% ipython --no-banner

In [1]: import numpy as np

In [2]: np.set_printoptions(precision=1, suppress=True, linewidth=200)

In [3]: u = np.array([3, 1, 3, -2, -1, 4, -1, 5, 5, 3])

In [4]: F = np.array([np.roll(u, i) for i in range(10)])

In [5]: F
Out[5]: 
array([[ 3,  1,  3, -2, -1,  4, -1,  5,  5,  3],
       [ 3,  3,  1,  3, -2, -1,  4, -1,  5,  5],
       [ 5,  3,  3,  1,  3, -2, -1,  4, -1,  5],
       [ 5,  5,  3,  3,  1,  3, -2, -1,  4, -1],
       [-1,  5,  5,  3,  3,  1,  3, -2, -1,  4],
       [ 4, -1,  5,  5,  3,  3,  1,  3, -2, -1],
       [-1,  4, -1,  5,  5,  3,  3,  1,  3, -2],
       [-2, -1,  4, -1,  5,  5,  3,  3,  1,  3],
       [ 3, -2, -1,  4, -1,  5,  5,  3,  3,  1],
       [ 1,  3, -2, -1,  4, -1,  5,  5,  3,  3]])

In [6]: (F @ F)[0]
Out[6]: array([ 43, -14,  38,  18,  38,  54,  55,  86,  28,  54])

In [7]: np.sort(np.abs(np.fft.fft(F[0]))), np.sort(np.linalg.svd(F, compute_uv=False))
Out[7]: 
(array([ 1.6,  1.6,  2. ,  7.7,  7.7, 10.6, 10.6, 11.1, 11.1, 20. ]),
 array([ 1.6,  1.6,  2. ,  7.7,  7.7, 10.6, 10.6, 11.1, 11.1, 20. ]))

In [8]: rng = np.random.default_rng(946)

In [9]: t = np.sort(rng.uniform(-2, 2, 20))

In [10]: mat = np.c_[t, t ** 2, t ** 3] @ np.array([[0, 2, -2, 0, 3, -1, -3, 3, -1, -3, 2, -3, 3, 3],
    ...:     [1, 2, 1, 3, -2, 1, -3, -3, 2, 0, 0, 2, -2, 0],
    ...:     [0, -2, 1, -2, 0, -3, 1, 2, -3, 2, 2, -2, -1, -1]])

In [11]: mat.round(1) + 0
Out[11]: 
array([[  3.3,  15.1,   0.9,  22. , -12.1,  23.3, -10.5, -27.5,  26.6,  -6.6, -15.7,  24.2,  -6.1,   0.6],
       [  3.2,  14. ,   1.1,  20.7, -11.6,  21.7,  -9.7, -26. ,  24.9,  -5.9, -14.8,  22.8,  -6. ,   0.3],
       [  2.4,   8.8,   1.8,  14.3,  -9.3,  14.7,  -6.1, -18.9,  17. ,  -2.6, -10.3,  16.5,  -5.7,  -1. ],
       [  2.3,   8.6,   1.8,  13.9,  -9.2,  14.3,  -5.9, -18.5,  16.7,  -2.5, -10.1,  16.2,  -5.7,  -1.1],
       [  1.7,   5. ,   2.1,   9.2,  -7.2,   9.3,  -3.2, -13.1,  11. ,  -0.4,  -6.8,  11.4,  -5. ,  -1.7],
       [  1.2,   2.8,   2.1,   6.2,  -5.7,   6.2,  -1.6,  -9.5,   7.4,   0.7,  -4.8,   8.3,  -4.4,  -2. ],
       [  0.9,   1.8,   2. ,   4.7,  -4.8,   4.7,  -0.8,  -7.6,   5.6,   1.1,  -3.8,   6.6,  -3.9,  -2. ],
       [  0.8,   1.3,   1.9,   3.9,  -4.4,   4. ,  -0.5,  -6.7,   4.8,   1.2,  -3.3,   5.8,  -3.6,  -2. ],
       [  0.7,   0.9,   1.8,   3.3,  -4. ,   3.4,  -0.2,  -5.9,   4.1,   1.3,  -2.9,   5.2,  -3.4,  -1.9],
       [  0.4,   0. ,   1.4,   1.7,  -2.7,   1.8,   0.4,  -3.6,   2.2,   1.4,  -1.8,   3.2,  -2.4,  -1.6],
       [  0.3,  -0.2,   1.2,   1.2,  -2.2,   1.3,   0.6,  -2.8,   1.6,   1.3,  -1.4,   2.5,  -2. ,  -1.4],
       [  0.1,  -0.3,   0.6,   0.2,  -0.9,   0.4,   0.6,  -1. ,   0.4,   0.7,  -0.5,   0.9,  -0.9,  -0.7],
       [  0.1,  -0.3,   0.5,   0.2,  -0.9,   0.3,   0.5,  -0.9,   0.4,   0.7,  -0.5,   0.9,  -0.8,  -0.7],
       [  0. ,  -0.1,   0.1,   0. ,  -0.1,   0. ,   0.1,  -0.1,   0. ,   0.1,  -0.1,   0.1,  -0.1,  -0.1],
       [  0.1,   0.5,  -0.4,   0.1,   0.6,  -0.2,  -0.8,   0.6,  -0.2,  -0.7,   0.5,  -0.6,   0.6,   0.7],
       [  0.5,   1.7,  -0.6,   0.8,   1.1,  -1.3,  -3.2,   1.3,  -0.8,  -1.4,   2.1,  -1.8,   0.8,   1.8],
       [  0.7,   1.9,  -0.4,   0.9,   1.1,  -2. ,  -4.1,   1.6,  -1.2,  -1.3,   2.9,  -2.3,   0.5,   1.9],
       [  1.6,   1.7,   1.1,   0.7,   0.6,  -5.8,  -6.6,   3.1,  -4.2,   0.3,   6.6,  -4.7,  -1.5,   1.8],
       [  2.5,   0.3,   3.2,  -0.3,  -0.2, -10.7,  -8.2,   5.1,  -8.3,   3. ,  10.9,  -7.5,  -4.1,   0.8],
       [  2.9,  -0.6,   4.4,  -1.1,  -0.7, -13.5,  -8.9,   6.2, -10.6,   4.7,  13.2,  -9.1,  -5.6,   0.2]])

In [12]: left, sig, VT = np.linalg.svd(mat, full_matrices=False)

In [13]: sig.round(1) + 0
Out[13]: array([113.6,  29.5,  15.1,   0. ,   0. ,   0. ,   0. ,   0. ,   0. ,   0. ,   0. ,   0. ,   0. ,   0. ])

In [14]: left.shape, sig.shape, VT.shape
Out[14]: ((20, 14), (14,), (14, 14))

In [15]: (sig > 1e-8).sum()
Out[15]: np.int64(3)
